% ipython --no-banner

In [1]: import numpy as np

In [2]: np.set_printoptions(precision=1, suppress=True, linewidth=160)

In [3]: def rnd(a):
   ...:     return np.round(a, 1) + 0
   ...: 

In [4]: F = np.load("run13.npy")

In [5]: F
Out[5]: 
array([[  4. ,  -0.1,  11.5],
       [  2.1,  -1.2,   5.9],
       [  0.8,  -1.7,   2.4],
       [ -4.5,  -0.1, -13.2],
       [  1.1,  -0.8,   3.4],
       [  0.3,   0.8,   0.9],
       [ -1.3,   0. ,  -4.4],
       [  2. ,   0.4,   6.2],
       [  0.9,  -2. ,   2.4],
       [  3.3,  -0.8,   9.6],
       [ -2.9,   0.8,  -7.9],
       [  0.4,  -0.6,   0.7],
       [  0.5,  -1.1,   1.5],
       [ -1.2,   0.9,  -3.4]])

In [6]: cen = F - F.mean(axis=0)

In [7]: left, sigma, VT = np.linalg.svd(cen, full_matrices=False)

In [8]: rnd((sigma ** 2).sum() ** 2 / (sigma ** 4).sum())
Out[8]: np.float64(1.0)

In [9]: print(np.abs(left[:, 0]).argmax())
3

In [10]: other = np.array([[1, 0, 2], [3, 0, 3], [0, 0, 0]])

In [11]: print(rnd(np.einsum("ij->j", F)))
[ 5.5 -5.5 15.6]

In [12]: rnd(np.einsum("ij,ij->i", F, F))
Out[12]: array([148.3,  40.7,   9.3, 194.5,  13.4,   1.5,  21.1,  42.6,  10.6, 103.7,  71.5,   1. ,   3.7,  13.8])

In [13]: other = np.c_[F[:, :1] @ np.array([[-5]]), np.array([9, 3, 4, 0, 0, 0, 6, 9, 3, 6, 0, 0, 8, 4])]

In [14]: other
Out[14]: 
array([[-20. ,   9. ],
       [-10.5,   3. ],
       [ -4. ,   4. ],
       [ 22.5,   0. ],
       [ -5.5,   0. ],
       [ -1.5,   0. ],
       [  6.5,   6. ],
       [-10. ,   9. ],
       [ -4.5,   3. ],
       [-16.5,   6. ],
       [ 14.5,   0. ],
       [ -2. ,   0. ],
       [ -2.5,   8. ],
       [  6. ,   4. ]])

In [15]: print(np.linalg.matrix_rank(other))
2

In [16]: rnd(np.linalg.lstsq(F, other[:, 0])[0])
Out[16]: array([-5.,  0.,  0.])

In [17]: rnd(np.linalg.norm(other - F @ np.linalg.lstsq(F, other)[0], axis=0))
Out[17]: array([ 0. , 15.9])

In [18]: np.linalg.matrix_rank(np.c_[F, other])
Out[18]: np.int64(4)
